In [1]: import numpy as np

In [2]: from numpy import linalg as LA

In [3]: np.set_printoptions(suppress=True, linewidth=120)

In [4]: def rd(a):
   ...:     return np.round(a, 1) + 0
   ...: 

In [5]: r0 = np.array([2, -3, 0])

In [6]: F = np.array([np.roll(r0, i) for i in range(3)])

In [7]: F
Out[7]: 
array([[ 2, -3,  0],
       [ 0,  2, -3],
       [-3,  0,  2]])

In [8]: q, evecs = LA.qr(F[:, :1])[0], LA.qr(F[:, 1:])[0]

In [9]: sv = LA.svd(q.T @ evecs, compute_uv=False)

In [10]: rd(np.degrees(np.arccos(sv.clip(0, 1))))
Out[10]: array([27.2])

In [11]: rd(LA.norm(q @ q.T - evecs @ evecs.T, 2))
Out[11]: np.float64(1.0)

In [12]: (sv > 0.9).sum()
Out[12]: np.int64(0)

In [13]: rd(sv)
Out[13]: array([0.9])

In [14]: arr = np.loadtxt("out1.csv", delimiter=",")

In [15]: arr
Out[15]: 
array([[ 5., -4.,  1.,  4.,  0.,  3.,  5., -4.],
       [-5., 43.,  4.,  1., -3.,  4., -1.,  1.],
       [-1., -4., 39., -2.,  2.,  0.,  3.,  1.],
       [ 5., -3.,  3., -2., -4.,  5.,  1.,  5.],
       [ 4.,  0., -1., -5., 17.,  2.,  4.,  3.],
       [ 4.,  4.,  0., -4.,  1., -2.,  5.,  4.],
       [ 1.,  2., -2.,  4.,  2., -5.,  5., -2.],
       [ 0., -1.,  1., -1., -4.,  3.,  0., 42.]])

In [16]: Uu, sv, Vt = LA.svd(arr)

In [17]: rd(sv)
Out[17]: array([44.4, 43.5, 39.2, 19.6, 10.8,  9.4,  6.4,  0.5])

In [18]: out = Uu[:, :7] @ np.diag(sv[:7]) @ Vt[:7]

In [19]: LA.matrix_rank(arr, rtol=0.05)
Out[19]: np.int64(7)

In [20]: rd(LA.norm(arr - out) / LA.norm(arr))
Out[20]: np.float64(0.0)

In [21]: rd(out)
Out[21]: 
array([[ 5.2, -4. ,  1. ,  4.1,  0. ,  2.9,  4.9, -4. ],
       [-5. , 43. ,  4. ,  1. , -3. ,  4. , -1. ,  1. ],
       [-1. , -4. , 39. , -2. ,  2. ,  0. ,  3. ,  1. ],
       [ 4.8, -3. ,  3. , -2.1, -4. ,  5.1,  1.2,  5. ],
       [ 4. ,  0. , -1. , -5. , 17. ,  2. ,  4. ,  3. ],
       [ 4.1,  4. ,  0. , -4. ,  1. , -2.1,  4.9,  4. ],
       [ 0.8,  2. , -2. ,  3.9,  2. , -4.9,  5.2, -2. ],
       [ 0. , -1. ,  1. , -1. , -4. ,  3. ,  0. , 42. ]])

In [22]: rd(LA.norm(arr - out, 2)), rd(sv[7])
Out[22]: (np.float64(0.5), np.float64(0.5))
